% python3 -q
>>> import numpy as np
>>> np.set_printoptions(suppress=True, linewidth=100)
>>> K = np.load("mat.npy")
>>> K
array([[4, 0, 3, 2, 0, 0, 0, 6, 1],
       [0, 0, 2, 1, 5, 2, 2, 4, 1],
       [3, 2, 4, 4, 3, 4, 5, 1, 5],
       [2, 1, 4, 6, 3, 3, 3, 3, 3],
       [0, 5, 3, 3, 4, 4, 2, 2, 1],
       [0, 2, 4, 3, 4, 2, 3, 5, 4],
       [0, 2, 5, 3, 2, 3, 6, 4, 0],
       [6, 4, 1, 3, 2, 5, 4, 4, 4],
       [1, 1, 5, 3, 1, 4, 0, 4, 2]])
>>> [round(float(np.linalg.det(K[:i, :i])), 2) + 0 for i in range(1, 10)]
[4.0, 0.0, -16.0, -47.0, 108.0, 783.0, -3266.0, -40912.0, -905942.0]
>>> round(np.linalg.norm(K[0], 1), 2), round(float(np.linalg.norm(K[0], np.inf)), 2)
(np.float64(16.0), 6.0)
>>> round(np.linalg.norm(K) ** 2 / np.linalg.norm(K, 2) ** 2, 2)
np.float64(1.27)
>>> np.round(np.linalg.norm(K, 1), 2), round(float(np.linalg.norm(K, np.inf)), 2)
(np.float64(33.0), 33.0)
>>> np.round(np.linalg.norm(K, axis=1), 2)
array([ 8.12,  7.42, 11.  , 10.1 ,  9.17,  9.95, 10.15, 11.79,  8.54])
>>> round(float(np.linalg.norm(K, "nuc")), 2)
59.85
>>> np.round(np.linalg.norm(K, axis=0), 2)
array([ 8.12,  7.42, 11.  , 10.1 ,  9.17,  9.95, 10.15, 11.79,  8.54])
>>> feats = np.load("run12.npy")
>>> feats
array([[-2.,  0., -3.,  0., -3.,  0.],
       [ 0., -2.,  0.,  0.,  0., -3.],
       [-3.,  0., -2.,  0., -3.,  0.],
       [ 0.,  0.,  0., -2.,  0.,  0.],
       [-3.,  0., -3.,  0., -2.,  0.],
       [ 0., -3.,  0.,  0.,  0., -2.]])
>>> M2 = feats / np.sqrt((feats ** 2).mean(axis=1, keepdims=True))
>>> np.round(feats - feats.mean(axis=1, keepdims=True), 2)
array([[-0.67,  1.33, -1.67,  1.33, -1.67,  1.33],
       [ 0.83, -1.17,  0.83,  0.83,  0.83, -2.17],
       [-1.67,  1.33, -0.67,  1.33, -1.67,  1.33],
       [ 0.33,  0.33,  0.33, -1.67,  0.33,  0.33],
       [-1.67,  1.33, -1.67,  1.33, -0.67,  1.33],
       [ 0.83, -2.17,  0.83,  0.83,  0.83, -1.17]])
>>> np.linalg.matrix_rank(feats - feats.mean(axis=1, keepdims=True))
np.int64(5)
>>> M2[4].round(2)
array([-1.57,  0.  , -1.57,  0.  , -1.04,  0.  ])
